$ ipython --no-banner

In [1]: import numpy as np

In [2]: import numpy.linalg as la

In [3]: np.set_printoptions(precision=2, suppress=True, linewidth=120, legacy="1.25")

In [4]: E = np.loadtxt("test13.csv", delimiter=",")

In [5]: print(E)
[[0.14 0.12 0.19 0.16 0.21 0.19]
 [0.17 0.34 0.17 0.07 0.03 0.21]
 [0.08 0.22 0.25 0.17 0.06 0.22]
 [0.15 0.2  0.1  0.05 0.15 0.35]
 [0.03 0.1  0.06 0.23 0.32 0.26]
 [0.27 0.19 0.31 0.   0.08 0.15]]

In [6]: cov = E.T @ E

In [7]: print(np.round(la.svd(E, compute_uv=False) ** 2, 2) + 0)
[1.06 0.15 0.04 0.03 0.01 0.  ]

In [8]: print(cov)
[[0.15 0.18 0.18 0.06 0.09 0.18]
 [0.18 0.27 0.22 0.11 0.12 0.27]
 [0.18 0.22 0.24 0.1  0.12 0.22]
 [0.06 0.11 0.1  0.11 0.13 0.16]
 [0.09 0.12 0.12 0.13 0.18 0.21]
 [0.18 0.27 0.22 0.16 0.21 0.34]]

In [9]: print(np.allclose(cov, cov.T))
True

In [10]: print(np.diag(cov))
[0.15 0.27 0.24 0.11 0.18 0.34]

In [11]: print(round(float(np.trace(cov)), 2), round((E ** 2).sum(), 2))
1.29 1.29

In [12]: J = np.loadtxt("case2.csv", delimiter=",")

In [13]: print(J)
[[ 0.  0.  3. -1.  2.  5.]
 [ 8. -8. 10.  2. -8.  2.]
 [ 4. -2.  1.  4. -8. -5.]
 [ 4. -6.  6. -1. -2.  2.]]

In [14]: # looks like rank 3

In [15]: vec = np.array([-4, -5, 3, 1, -3, -1])

In [16]: target = E @ vec

In [17]: coef, lr = np.zeros(6), 1 / la.norm(E, 2) ** 2

In [18]: for i in range(250):
    ...:     coef -= lr * E.T @ (E @ coef - target)
    ...:     if i % 50 == 0: print(i, round(la.norm(E @ coef - target), 2))
    ...: 
0 0.93
50 0.36
100 0.22
150 0.15
200 0.1

In [19]: print(coef)
[-3.51 -4.74  2.58  1.31 -2.9  -1.4 ]

In [20]: print(round(float(la.cond(E)), 2))
55.03

In [21]: left, sig, Vh = la.svd(J)

In [22]: V = Vh[:(sig > 1e-8).sum()]

In [23]: rng = np.random.default_rng(470)

In [24]: vec = J[3] + -2 * J[2] + rng.integers(2) * np.eye(6)[5]

In [25]: print(vec)
[-4. -2.  4. -9. 14. 13.]

In [26]: print(np.diag(V.T @ V))
[0.22 0.67 0.47 0.35 0.58 0.71]

In [27]: print(np.allclose(V.T @ V @ vec, vec))
False

In [28]: left, sig, Vh = la.svd(J)

In [29]: print(sig.round(2) + 0)
[20.87 10.89  2.79  0.  ]

In [30]: other = left[:, :3] @ np.diag(sig[:3]) @ Vh[:3]

In [31]: print(la.matrix_rank(J, rtol=0.05))
3

In [32]: print(np.round(la.norm(J - other) / la.norm(J), 2))
0.0

In [33]: print(round(la.norm(J - other, 2), 2), np.round(sig[3], 2))
0.0 0.0

In [34]: t = np.radians(15)

In [35]: Rm = np.eye(6)

In [36]: Rm[4, 4] = Rm[0, 0] = np.cos(t)

In [37]: Rm[4, 0], Rm[0, 4] = -np.sin(t), np.sin(t)

In [38]: print(Rm)
[[ 0.97  0.    0.    0.    0.26  0.  ]
 [ 0.    1.    0.    0.    0.    0.  ]
 [ 0.    0.    1.    0.    0.    0.  ]
 [ 0.    0.    0.    1.    0.    0.  ]
 [-0.26  0.    0.    0.    0.97  0.  ]
 [ 0.    0.    0.    0.    0.    1.  ]]

In [39]: other = J @ Rm.T

In [40]: print(np.allclose(la.norm(J, axis=1), la.norm(other, axis=1)))
True

In [41]: print(np.allclose(J @ J.T, other @ other.T))
True

In [42]: print(other)
[[ 0.52  0.    3.   -1.    1.93  5.  ]
 [ 5.66 -8.   10.    2.   -9.8   2.  ]
 [ 1.79 -2.    1.    4.   -8.76 -5.  ]
 [ 3.35 -6.    6.   -1.   -2.97  2.  ]]

In [43]: print(np.round(la.svd(J, compute_uv=False), 2) + 0, np.round(la.svd(other, compute_uv=False), 2) + 0)
[20.87 10.89  2.79  0.  ] [20.87 10.89  2.79  0.  ]

In [44]: print(round(la.det(Rm), 2), round(float(np.trace(Rm)), 2))
1.0 5.93

In [45]: data = np.load("sample0.npy")

In [46]: print(data)
[[1 0 0]
 [3 2 0]
 [0 2 0]]

In [47]: # rows and columns are dependent

In [48]: W = np.array([[1, 1, 0, -1], [0, -2, -3, 1], [3, -3, -1, 0]])

In [49]: coef = np.array([-3, -2, 0, -3])

In [50]: hid = np.maximum(data @ W + coef, 0)

In [51]: print((hid > 0).mean(axis=0))
[0. 0. 0. 0.]

In [52]: print(hid)
[[0 0 0 0]
 [0 0 0 0]
 [0 0 0 0]]

In [53]: W2 = np.array([[0, 0], [1, 1], [2, 0], [2, 0]])

In [54]: print(W @ W2)
[[-1  1]
 [-6 -2]
 [-5 -3]]

In [55]: print((hid @ W2).round(6).argmax(axis=1))
[0 0 0]

In [56]: print(hid @ W2)
[[0 0]
 [0 0]
 [0 0]]

In [57]: arr = np.load("w.npy")

In [58]: print(arr)
[[ 3. -2.  0.  0.  0.]
 [-2.  0. -2.  0.  0.]
 [ 0. -2.  0. -2.  0.]
 [ 0.  0. -2.  2. -2.]
 [ 0.  0.  0. -2.  2.]]

In [59]: # symmetric

In [60]: rank = la.matrix_rank(J)

In [61]: print(rank)
3

In [62]: null = la.svd(J)[2][rank:].T

In [63]: print([int(la.matrix_rank(J[:i])) for i in range(1, len(J) + 1)])
[1, 2, 3, 3]

In [64]: print(np.allclose(J @ null, 0))
True

In [65]: print(la.matrix_rank(J.T @ J), la.matrix_rank(J @ J.T))
3 3

In [66]: print(null.shape)
(6, 3)

In [67]: print(round(la.eigvalsh(arr).min(), 2))
-2.85

In [68]: Q, Rm = la.qr(arr)

In [69]: print(np.trace(Q @ Q.T))
5.0

In [70]: print(np.round(Q @ Rm, 2) + 0)
[[ 3. -2.  0.  0.  0.]
 [-2.  0. -2.  0.  0.]
 [ 0. -2.  0. -2.  0.]
 [ 0.  0. -2.  2. -2.]
 [ 0.  0.  0. -2.  2.]]

In [71]: print(Q.shape, Rm.shape)
(5, 5) (5, 5)

In [72]: print(np.round(Q.T @ Q, 2) + 0)
[[1. 0. 0. 0. 0.]
 [0. 1. 0. 0. 0.]
 [0. 0. 1. 0. 0.]
 [0. 0. 0. 1. 0.]
 [0. 0. 0. 0. 1.]]

In [73]: feats = np.load("block16.npy")

In [74]: print(feats)
[[ 14.46  -0.82  10.35  -3.89  -3.6    3.74  11.58]
 [ 10.62  -0.4   10.73  -6.07  -4.19   5.34  11.37]
 [ 11.92  -1.76   7.78  -4.23  -1.9    4.38  12.19]
 [-11.82  16.62   3.76  -3.43  -2.65   6.24 -10.26]
 [-12.26  19.03   1.25  -1.46  -3.83   4.48  -9.42]
 [ 13.36  -0.77   9.9   -2.89  -3.82   3.31  12.19]
 [ 12.78  -2.    10.23  -5.19  -3.64   7.33  12.51]
 [-11.71  17.25   6.13  -4.48  -2.63   3.92  -9.97]
 [-11.58  18.81   3.45  -1.68  -2.52   5.31  -8.32]
 [ 11.81   0.4   10.19  -4.78  -2.86   5.3    9.97]
 [-11.59  20.69   3.58  -2.09  -1.51   6.32  -8.16]
 [-10.61  18.25   2.87  -4.23  -2.81   5.78  -8.6 ]
 [-11.2   19.63   2.93  -0.83  -2.82   6.1   -8.8 ]
 [ 12.88   0.46   9.47  -5.33  -4.34   4.89  12.43]
 [ 12.33  -1.46  11.05  -3.72  -3.83   4.61  11.47]
 [ 12.58  -1.97   8.31  -4.12  -2.87   5.51  14.56]
 [ 11.95  -2.15  11.6   -4.72  -4.74   3.69  10.52]
 [ 12.88   0.94   8.99  -4.02  -3.12   4.62  13.94]
 [ 13.13   0.01  10.45  -5.19  -3.09   5.13  11.89]]

In [75]: W2 = feats[[6, 17]].astype(float)

In [76]: for _ in range(4):
    ...:     z = la.norm(feats[:, None] - W2, axis=-1).argmin(axis=1)
    ...:     W2 = np.array([feats[z == j].mean(axis=0) for j in range(2)])
    ...: 

In [77]: print(z)
[0 0 0 1 1 0 0 1 1 0 1 1 1 0 0 0 0 0 0]

In [78]: print(np.bincount(z))
[12  7]

In [79]: W0 = np.load("out10.npy")

In [80]: print(W0)
[[0 0 0 0 1 0 0]
 [5 0 0 0 0 0 0]
 [0 0 0 0 0 0 0]
 [0 0 0 0 0 0 0]
 [0 0 0 0 0 0 0]
 [0 0 0 0 0 2 0]
 [0 0 3 0 0 0 0]]

In [81]: left, sig, Vh = la.svd(W0)

In [82]: print(np.argmax(sig[:-1] / (sig[1:] + 1e-6)) + 1)
4

In [83]: other = left[:, :4] @ np.diag(sig[:4]) @ Vh[:4]

In [84]: print(np.abs(W0 - other).max())
0.0

In [85]: print(la.matrix_rank(W0, rtol=0.05))
4

In [86]: print(other)
[[0. 0. 0. 0. 1. 0. 0.]
 [5. 0. 0. 0. 0. 0. 0.]
 [0. 0. 0. 0. 0. 0. 0.]
 [0. 0. 0. 0. 0. 0. 0.]
 [0. 0. 0. 0. 0. 0. 0.]
 [0. 0. 0. 0. 0. 2. 0.]
 [0. 0. 3. 0. 0. 0. 0.]]

In [87]: print([round(float(x), 2) for x in la.svd(W0, compute_uv=False)[:3]])
[5.0, 3.0, 2.0]

In [88]: print(np.round(la.norm(W0, 2) / la.norm(W0), 2))
0.8

In [89]: print(np.argsort(-la.norm(W0, axis=0).round(6), kind="stable")[:3])
[0 2 5]

In [90]: def softmax(z):
    ...:     e = np.exp(z - z.max(axis=-1, keepdims=True))
    ...:     return e / e.sum(axis=-1, keepdims=True)
    ...: 

In [91]: print(softmax(W0).sum(axis=1))
[1. 1. 1. 1. 1. 1. 1.]

In [92]: S = W0 @ W0.T / np.sqrt(7)

In [93]: print(np.round(softmax(S + np.triu(np.full(S.shape, -np.inf), 1)), 2) + 0)
[[1.   0.   0.   0.   0.   0.   0.  ]
 [0.   1.   0.   0.   0.   0.   0.  ]
 [0.33 0.33 0.33 0.   0.   0.   0.  ]
 [0.25 0.25 0.25 0.25 0.   0.   0.  ]
 [0.2  0.2  0.2  0.2  0.2  0.   0.  ]
 [0.1  0.1  0.1  0.1  0.1  0.48 0.  ]
 [0.03 0.03 0.03 0.03 0.03 0.03 0.83]]

In [94]: print(np.round(softmax(S), 2) + 0)
[[0.2  0.13 0.13 0.13 0.13 0.13 0.13]
 [0.   1.   0.   0.   0.   0.   0.  ]
 [0.14 0.14 0.14 0.14 0.14 0.14 0.14]
 [0.14 0.14 0.14 0.14 0.14 0.14 0.14]
 [0.14 0.14 0.14 0.14 0.14 0.14 0.14]
 [0.09 0.09 0.09 0.09 0.09 0.43 0.09]
 [0.03 0.03 0.03 0.03 0.03 0.03 0.83]]

In [95]: z = rng.permutation(7)

In [96]: print(z)
[2 1 5 0 6 3 4]

In [97]: other = W0[z][:, z]

In [98]: print(np.diag(other))
[0 0 2 0 0 0 0]

In [99]: print(other)
[[0 0 0 0 0 0 0]
 [0 0 0 5 0 0 0]
 [0 0 2 0 0 0 0]
 [0 0 0 0 0 0 1]
 [3 0 0 0 0 0 0]
 [0 0 0 0 0 0 0]
 [0 0 0 0 0 0 0]]

In [100]: print(np.allclose(other, W0))
False

In [101]: mat = np.loadtxt("x.csv", delimiter=",")

In [102]: print(mat.round(2) + 0)
[[-0.15  0.55  0.07 -0.1   0.01 -0.28  0.76  0.05]
 [ 0.21 -0.4  -0.03  0.28 -0.03  0.61  0.59 -0.01]
 [ 0.15 -0.23 -0.27  0.12 -0.47 -0.35  0.07  0.7 ]
 [ 0.88  0.17 -0.28 -0.26  0.09 -0.1   0.02 -0.2 ]
 [-0.1  -0.1  -0.1  -0.06 -0.76 -0.11  0.06 -0.61]
 [ 0.26 -0.35  0.83 -0.16 -0.03 -0.3   0.1   0.  ]
 [-0.15 -0.52 -0.35  0.08  0.44 -0.52  0.21 -0.28]
 [-0.21 -0.24 -0.15 -0.89  0.    0.22  0.1   0.16]]

In [103]: # orthonormal columns

In [104]: print(round(float(mat[:, 1] @ mat[:, 5]), 2))
-0.0

In [105]: print(np.round(la.pinv(mat), 2) + 0)
[[-0.15  0.21  0.15  0.88 -0.1   0.26 -0.15 -0.21]
 [ 0.55 -0.4  -0.23  0.17 -0.1  -0.35 -0.52 -0.24]
 [ 0.07 -0.03 -0.27 -0.28 -0.1   0.83 -0.35 -0.15]
 [-0.1   0.28  0.12 -0.26 -0.06 -0.16  0.08 -0.89]
 [ 0.01 -0.03 -0.47  0.09 -0.76 -0.03  0.44  0.  ]
 [-0.28  0.61 -0.35 -0.1  -0.11 -0.3  -0.52  0.22]
 [ 0.76  0.59  0.07  0.02  0.06  0.1   0.21  0.1 ]
 [ 0.05 -0.01  0.7  -0.2  -0.61  0.   -0.28  0.16]]

In [106]: print(np.round(mat.T @ mat, 2) + 0)
[[1. 0. 0. 0. 0. 0. 0. 0.]
 [0. 1. 0. 0. 0. 0. 0. 0.]
 [0. 0. 1. 0. 0. 0. 0. 0.]
 [0. 0. 0. 1. 0. 0. 0. 0.]
 [0. 0. 0. 0. 1. 0. 0. 0.]
 [0. 0. 0. 0. 0. 1. 0. 0.]
 [0. 0. 0. 0. 0. 0. 1. 0.]
 [0. 0. 0. 0. 0. 0. 0. 1.]]

In [107]: print(la.svd(mat, compute_uv=False))
[1. 1. 1. 1. 1. 1. 1. 1.]

In [108]: print((mat + mat.T) / 2)
[[-0.15  0.38  0.11  0.39 -0.05 -0.01  0.3  -0.08]
 [ 0.38 -0.4  -0.13  0.23 -0.06  0.13  0.04 -0.13]
 [ 0.11 -0.13 -0.27 -0.08 -0.28  0.24 -0.14  0.28]
 [ 0.39  0.23 -0.08 -0.26  0.01 -0.13  0.05 -0.54]
 [-0.05 -0.06 -0.28  0.01 -0.76 -0.07  0.25 -0.3 ]
 [-0.01  0.13  0.24 -0.13 -0.07 -0.3  -0.21  0.11]
 [ 0.3   0.04 -0.14  0.05  0.25 -0.21  0.21 -0.09]
 [-0.08 -0.13  0.28 -0.54 -0.3   0.11 -0.09  0.16]]

In [109]: print(np.round(np.trace(mat), 2))
-1.77

In [110]: print(round(float(la.det(mat)), 2))
-1.0

In [111]: print(np.sort(np.abs(la.eigvals(mat))))
[1. 1. 1. 1. 1. 1. 1. 1.]

In [112]: other = mat / la.norm(mat, axis=1, keepdims=True)

In [113]: cov = other @ other.T

In [114]: print(cov.round(2) + 0)
[[1. 0. 0. 0. 0. 0. 0. 0.]
 [0. 1. 0. 0. 0. 0. 0. 0.]
 [0. 0. 1. 0. 0. 0. 0. 0.]
 [0. 0. 0. 1. 0. 0. 0. 0.]
 [0. 0. 0. 0. 1. 0. 0. 0.]
 [0. 0. 0. 0. 0. 1. 0. 0.]
 [0. 0. 0. 0. 0. 0. 1. 0.]
 [0. 0. 0. 0. 0. 0. 0. 1.]]

In [115]: print((np.abs(cov) > 0.9).astype(int))
[[1 0 0 0 0 0 0 0]
 [0 1 0 0 0 0 0 0]
 [0 0 1 0 0 0 0 0]
 [0 0 0 1 0 0 0 0]
 [0 0 0 0 1 0 0 0]
 [0 0 0 0 0 1 0 0]
 [0 0 0 0 0 0 1 0]
 [0 0 0 0 0 0 0 1]]

In [116]: print(np.argwhere(np.triu(np.abs(cov) > 0.95, 1)))
[]

In [117]: print(np.degrees(np.arccos(np.clip(cov[7, 4], -1, 1))))
90.0

In [118]: print((cov - 2 * np.eye(8)).round(6).argmax(axis=1))
[1 0 0 0 0 0 0 0]

In [119]: print(la.norm(other, axis=1))
[1. 1. 1. 1. 1. 1. 1. 1.]

In [120]: vec = np.array([-4, 3, -8, 1, 9, 6, 4, 8])

In [121]: print(round(float(la.norm(vec)), 2), round(float(la.norm(mat @ vec)), 2))
16.94 16.94

In [122]: print(np.sort(np.abs(np.degrees(np.angle(la.eigvals(mat))))))
[  0.    74.93  74.93 110.68 110.68 142.41 142.41 180.  ]

In [123]: print(8 - la.matrix_rank(mat - np.eye(8), tol=1e-8))
1
